$ python -q
>>> import numpy as np
>>> np.set_printoptions(suppress=True, linewidth=100)
>>> def tidy(a):
...     return np.round(a, 3) + 0
... 
>>> arr = np.load("mat.npy")
>>> arr
array([[ 1,  1,  1,  1, -1, -1, -1, -1],
       [ 1,  1, -1, -1,  1,  1, -1, -1],
       [ 1, -1,  1, -1, -1,  1, -1,  1],
       [ 1, -1,  1, -1,  1, -1,  1, -1],
       [ 1, -1, -1,  1, -1,  1,  1, -1],
       [ 1,  1,  1,  1,  1,  1,  1,  1]])
>>> out = arr / np.sqrt((arr ** 2).mean(axis=1, keepdims=True))
>>> np.linalg.matrix_rank(arr - arr.mean(axis=1, keepdims=True))
np.int64(5)
>>> tidy(np.linalg.norm(out, axis=1))
array([2.828, 2.828, 2.828, 2.828, 2.828, 2.828])
>>> X = np.loadtxt("case18.csv", delimiter=",")
>>> X
array([[0., 2., 5., 3., 0., 4., 1., 4., 2.],
       [0., 0., 4., 4., 3., 1., 5., 3., 3.],
       [0., 0., 0., 2., 2., 1., 5., 0., 0.],
       [0., 0., 0., 0., 3., 5., 2., 1., 1.],
       [0., 0., 0., 0., 0., 4., 4., 1., 0.],
       [0., 0., 0., 0., 0., 0., 1., 1., 2.],
       [0., 0., 0., 0., 0., 0., 0., 5., 3.],
       [0., 0., 0., 0., 0., 0., 0., 0., 2.],
       [0., 0., 0., 0., 0., 0., 0., 0., 0.]])
>>> X @ X
array([[ 0.,  0.,  8., 18., 25., 22., 45., 18., 28.],
       [ 0.,  0.,  0.,  8., 20., 36., 41., 33., 27.],
       [ 0.,  0.,  0.,  0.,  6., 18., 13., 30., 19.],
       [ 0.,  0.,  0.,  0.,  0., 12., 17., 18., 18.],
       [ 0.,  0.,  0.,  0.,  0.,  0.,  4., 24., 22.],
       [ 0.,  0.,  0.,  0.,  0.,  0.,  0.,  5.,  5.],
       [ 0.,  0.,  0.,  0.,  0.,  0.,  0.,  0., 10.],
       [ 0.,  0.,  0.,  0.,  0.,  0.,  0.,  0.,  0.],
       [ 0.,  0.,  0.,  0.,  0.,  0.,  0.,  0.,  0.]])
>>> np.prod(np.diag(X)), tidy(np.linalg.det(X))
(np.float64(0.0), np.float64(0.0))
>>> [int(np.linalg.matrix_rank(np.linalg.matrix_power(X, p))) for p in range(1, 10)]
[8, 7, 6, 5, 4, 3, 2, 1, 0]
>>> u = np.array([0, 2, 1])
>>> np.array([np.convolve(row, u, "same") for row in X])
array([[ 0.,  4., 12., 11.,  3.,  8.,  6.,  9.,  8.],
       [ 0.,  0.,  8., 12., 10.,  5., 11., 11.,  9.],
       [ 0.,  0.,  0.,  4.,  6.,  4., 11.,  5.,  0.],
       [ 0.,  0.,  0.,  0.,  6., 13.,  9.,  4.,  3.],
       [ 0.,  0.,  0.,  0.,  0.,  8., 12.,  6.,  1.],
       [ 0.,  0.,  0.,  0.,  0.,  0.,  2.,  3.,  5.],
       [ 0.,  0.,  0.,  0.,  0.,  0.,  0., 10., 11.],
       [ 0.,  0.,  0.,  0.,  0.,  0.,  0.,  0.,  4.],
       [ 0.,  0.,  0.,  0.,  0.,  0.,  0.,  0.,  0.]])
>>> np.correlate(X[7], X[5], "full")
array([0., 0., 0., 0., 0., 0., 0., 0., 4., 2., 2., 0., 0., 0., 0., 0., 0.])
>>> tidy(np.linalg.svd(X, compute_uv=False))
array([13.953,  7.179,  5.528,  4.676,  2.835,  1.9  ,  0.819,  0.168,  0.   ])
>>> X.sum(axis=1)
array([21., 23., 10., 12.,  9.,  4.,  8.,  2.,  0.])
>>> np.linalg.matrix_rank(X)
np.int64(8)
>>> np.unravel_index(np.abs(X).argmax(), X.shape)
(np.int64(0), np.int64(2))
>>> np.abs(X).max()
np.float64(5.0)
>>> tidy(X.mean(axis=0))
array([0.   , 0.222, 1.   , 1.   , 0.889, 1.667, 2.   , 1.667, 1.444])
>>> tidy(np.linalg.norm(X))
np.float64(17.635)
>>> X.shape
(9, 9)
>>> np.diff(X, axis=0)
array([[ 0., -2., -1.,  1.,  3., -3.,  4., -1.,  1.],
       [ 0.,  0., -4., -2., -1.,  0.,  0., -3., -3.],
       [ 0.,  0.,  0., -2.,  1.,  4., -3.,  1.,  1.],
       [ 0.,  0.,  0.,  0., -3., -1.,  2.,  0., -1.],
       [ 0.,  0.,  0.,  0.,  0., -4., -3.,  0.,  2.],
       [ 0.,  0.,  0.,  0.,  0.,  0., -1.,  4.,  1.],
       [ 0.,  0.,  0.,  0.,  0.,  0.,  0., -5., -1.],
       [ 0.,  0.,  0.,  0.,  0.,  0.,  0.,  0., -2.]])
>>> X.sum(axis=0)
array([ 0.,  2.,  9.,  9.,  8., 15., 18., 15., 13.])
>>> X - X[0]
array([[ 0.,  0.,  0.,  0.,  0.,  0.,  0.,  0.,  0.],
       [ 0., -2., -1.,  1.,  3., -3.,  4., -1.,  1.],
       [ 0., -2., -5., -1.,  2., -3.,  4., -4., -2.],
       [ 0., -2., -5., -3.,  3.,  1.,  1., -3., -1.],
       [ 0., -2., -5., -3.,  0.,  0.,  3., -3., -2.],
       [ 0., -2., -5., -3.,  0., -4.,  0., -3.,  0.],
       [ 0., -2., -5., -3.,  0., -4., -1.,  1.,  1.],
       [ 0., -2., -5., -3.,  0., -4., -1., -4.,  0.],
       [ 0., -2., -5., -3.,  0., -4., -1., -4., -2.]])
>>> np.zeros(9, 9)
Traceback (most recent call last):
  File "<python-input-27>", line 1, in <module>
    np.zeros(9, 9)
    ~~~~~~~~^^^^^^
TypeError: Cannot interpret '9' as a data type
>>> np.count_nonzero(X)
np.int64(32)
>>> M = np.loadtxt("m.csv", delimiter=",")
>>> M
array([[ 0., -2.,  1.,  2.,  2.,  2.,  0.,  2., -2.],
       [ 0.,  0., -1.,  0.,  1.,  1.,  1., -1.,  0.],
       [ 0.,  0.,  0., -1.,  0.,  2., -1.,  1.,  2.],
       [ 0.,  0.,  0.,  0., -2.,  1.,  0.,  0.,  1.],
       [ 0.,  0.,  0.,  0.,  0.,  2.,  1.,  2.,  0.],
       [ 0.,  0.,  0.,  0.,  0.,  0., -2., -1.,  1.],
       [ 0.,  0.,  0.,  0.,  0.,  0.,  0.,  0.,  1.],
       [ 0.,  0.,  0.,  0.,  0.,  0.,  0.,  0., -2.],
       [ 0.,  0.,  0.,  0.,  0.,  0.,  0.,  0.,  0.]])
>>> U, sv, Vh = np.linalg.svd(M)
>>> np.argmax(sv[:-1] / (sv[1:] + 1e-6)) + 1
np.int64(7)
>>> tidy(sv)
array([5.556, 4.29 , 2.796, 2.3  , 1.603, 1.39 , 0.346, 0.   , 0.   ])
>>> out = U[:, :7] @ np.diag(sv[:7]) @ Vh[:7]
>>> tidy(np.abs(M - out).max())
np.float64(0.0)
>>> tidy(out)
array([[ 0., -2.,  1.,  2.,  2.,  2.,  0.,  2., -2.],
       [ 0.,  0., -1.,  0.,  1.,  1.,  1., -1.,  0.],
       [ 0.,  0.,  0., -1.,  0.,  2., -1.,  1.,  2.],
       [ 0.,  0.,  0.,  0., -2.,  1.,  0.,  0.,  1.],
       [ 0.,  0.,  0.,  0.,  0.,  2.,  1.,  2.,  0.],
       [ 0.,  0.,  0.,  0.,  0.,  0., -2., -1.,  1.],
       [ 0.,  0.,  0.,  0.,  0.,  0.,  0.,  0.,  1.],
       [ 0.,  0.,  0.,  0.,  0.,  0.,  0.,  0., -2.],
       [ 0.,  0.,  0.,  0.,  0.,  0.,  0.,  0.,  0.]])
>>> tidy(np.linalg.norm(M - out, 2)), tidy(sv[7])
(np.float64(0.0), np.float64(0.0))
>>> np.linalg.matrix_rank(M, rtol=0.05)
np.int64(7)
>>> tidy(np.linalg.norm(M - out) / np.linalg.norm(M))
np.float64(0.0)
>>> r = np.linalg.matrix_rank(M)
>>> r
np.int64(7)
>>> null = np.linalg.svd(M)[2][r:].T
>>> np.linalg.matrix_rank(M.T @ M), np.linalg.matrix_rank(M @ M.T)
(np.int64(7), np.int64(7))
>>> [int(np.linalg.matrix_rank(M[:i])) for i in range(1, len(M) + 1)]
[1, 2, 3, 4, 5, 6, 7, 7, 7]
>>> np.linalg.matrix_rank(M, rtol=0.1)
np.int64(6)
>>> [round(float(x), 3) for x in np.linalg.svd(M, compute_uv=False)[:3]]
[5.556, 4.29, 2.796]
>>> np.argsort(-np.linalg.norm(M, axis=0).round(6), kind="stable")[:3]
array([8, 5, 7])
>>> np.linalg.cond(M) > 100
np.True_
>>> tidy(np.linalg.norm(M, 2) / np.linalg.norm(M))
np.float64(0.679)
>>> K = np.array([[2, 0, 0, 0, 0, 0],
...     [0, 3, 0, 0, 0, 0],
...     [0, 0, 2, 0, 0, 0],
...     [0, 0, 0, 4, 0, 0],
...     [0, 0, 0, 0, 4, 0],
...     [0, 0, 0, 0, 0, 2]])
>>> K
array([[2, 0, 0, 0, 0, 0],
       [0, 3, 0, 0, 0, 0],
       [0, 0, 2, 0, 0, 0],
       [0, 0, 0, 4, 0, 0],
       [0, 0, 0, 0, 4, 0],
       [0, 0, 0, 0, 0, 2]])
>>> out = np.linalg.invert(K)
Traceback (most recent call last):
  File "<python-input-52>", line 1, in <module>
    out = np.linalg.invert(K)
          ^^^^^^^^^^^^^^^^
AttributeError: module 'numpy.linalg' has no attribute 'invert'
>>> out = np.linalg.inv(K)
>>> tidy(np.linalg.det(K) * np.linalg.det(out))
np.float64(1.0)
>>> np.allclose(out, K.T)
False
>>> K @ out
array([[1., 0., 0., 0., 0., 0.],
       [0., 1., 0., 0., 0., 0.],
       [0., 0., 1., 0., 0., 0.],
       [0., 0., 0., 1., 0., 0.],
       [0., 0., 0., 0., 1., 0.],
       [0., 0., 0., 0., 0., 1.]])
>>> tidy(np.linalg.inv(out))
array([[2., 0., 0., 0., 0., 0.],
       [0., 3., 0., 0., 0., 0.],
       [0., 0., 2., 0., 0., 0.],
       [0., 0., 0., 4., 0., 0.],
       [0., 0., 0., 0., 4., 0.],
       [0., 0., 0., 0., 0., 2.]])
>>> tidy(np.linalg.slogdet(K)[0])
np.float64(1.0)
>>> tidy(np.linalg.det(K) * out)
array([[192.,   0.,   0.,   0.,   0.,   0.],
       [  0., 128.,   0.,   0.,   0.,   0.],
       [  0.,   0., 192.,   0.,   0.,   0.],
       [  0.,   0.,   0.,  96.,   0.,   0.],
       [  0.,   0.,   0.,   0.,  96.,   0.],
       [  0.,   0.,   0.,   0.,   0., 192.]])
>>> w, evecs = np.linalg.eigh(K)
>>> tidy(np.linalg.eigvalsh(K @ K))
array([ 4.,  4.,  4.,  9., 16., 16.])
>>> evecs.T @ evecs
array([[1., 0., 0., 0., 0., 0.],
       [0., 1., 0., 0., 0., 0.],
       [0., 0., 1., 0., 0., 0.],
       [0., 0., 0., 1., 0., 0.],
       [0., 0., 0., 0., 1., 0.],
       [0., 0., 0., 0., 0., 1.]])
>>> w
array([2., 2., 2., 3., 4., 4.])
>>> K @ K
array([[ 4,  0,  0,  0,  0,  0],
       [ 0,  9,  0,  0,  0,  0],
       [ 0,  0,  4,  0,  0,  0],
       [ 0,  0,  0, 16,  0,  0],
       [ 0,  0,  0,  0, 16,  0],
       [ 0,  0,  0,  0,  0,  4]])
>>> (K + K.T) / 2
array([[2., 0., 0., 0., 0., 0.],
       [0., 3., 0., 0., 0., 0.],
       [0., 0., 2., 0., 0., 0.],
       [0., 0., 0., 4., 0., 0.],
       [0., 0., 0., 0., 4., 0.],
       [0., 0., 0., 0., 0., 2.]])
>>> np.allclose(K, K.T)
True
>>> np.allclose(K @ K.T, K.T @ K)
True
>>> tidy(np.linalg.det(K))
np.float64(384.0)
>>> assert K == K.T
Traceback (most recent call last):
  File "<python-input-69>", line 1, in <module>
    assert K == K.T
           ^^^^^^^^
ValueError: The truth value of an array with more than one element is ambiguous. Use a.any() or a.all()
>>> tidy(np.abs(np.linalg.eigvals(K)).max())
np.float64(4.0)
>>> u = np.array([2, 1, 2, 2, -2, -1])
>>> out = K + np.outer(u, np.eye(6)[3])
>>> np.linalg.matrix_rank(out - K)
np.int64(1)
>>> tidy(np.linalg.det(out) / np.linalg.det(K)), tidy(1 + np.linalg.solve(K, u)[3])
(np.float64(1.5), np.float64(1.5))
>>> mat = np.loadtxt("a.csv", delimiter=",")
>>> mat
array([[  0.778,   4.55 ,   8.901,  19.611, -15.221, -10.056],
       [  0.007,   6.401,   9.535,  18.812, -14.966, -10.123],
       [ -0.746,   4.034,  10.331,  19.82 , -13.73 , -10.036],
       [  1.474,   5.594,   9.553,  19.807, -16.891, -11.693],
       [ -0.967,   5.23 ,   9.417,  18.98 , -13.487,  -8.961],
       [ -0.872,   3.318,   8.955,  19.608, -16.006, -10.622],
       [  0.404,   3.558,   9.344,  21.578, -16.337, -11.032],
       [ -1.152,   4.938,   9.574,  20.139, -16.128, -10.404],
       [  0.118,   6.046,   8.568,  18.886, -15.869,  -8.227],
       [ -0.586,   4.465,  11.34 ,  19.327, -14.419, -10.595],
       [ -1.528,   4.126,   9.931,  19.643, -14.533, -11.564],
       [ -0.036,   4.263,  11.2  ,  20.718, -14.888, -12.743],
       [ -0.194,   5.596,   9.812,  19.473, -16.497, -10.263],
       [ -1.377,   4.52 ,  11.903,  19.839, -14.995,  -9.555],
       [  1.734,   3.98 ,  10.154,  19.578, -15.069,  -8.017],
       [  0.779,   4.575,   9.242,  21.012, -16.716,  -8.377],
       [  0.492,   4.171,   9.772,  19.195, -15.631,  -8.806],
       [  0.13 ,   5.98 ,  11.756,  19.019, -14.391,  -9.527],
       [ -0.4  ,   4.57 ,   9.28 ,  20.226, -17.437, -11.122],
       [ -0.098,   3.896,  10.021,  20.38 , -13.756, -10.54 ]])
>>> x0 = np.array([1, -2, 1, 1, 1, 0])
>>> target = mat @ x0
>>> tidy(np.linalg.lstsq(mat, target)[0])
array([ 1., -2.,  1.,  1.,  1.,  0.])
>>> try:
...     np.linalg.solve(mat, target)
... except np.linalg.LinAlgError as e:
...     print(repr(e))
... 
LinAlgError('Last 2 dimensions of the array must be square')
>>> tidy(np.linalg.solve(mat.T @ mat, mat.T @ target))
array([ 1., -2.,  1.,  1.,  1.,  0.])
>>> rng = np.random.default_rng(81743)
>>> target = target + 0.05 * rng.normal(size=20)
>>> tidy(target)
array([ 4.973,  0.617,  7.531,  2.765,  3.523,  5.057,  7.843,  2.432, -0.413,  6.775,  5.29 ,
        8.426,  1.376,  6.315,  8.403,  5.134,  5.466,  4.521,  2.533,  8.726])
>>> c, *_ = np.linalg.lstsq(mat, target)
>>> tidy(np.linalg.norm(target - mat @ c))
np.float64(0.166)
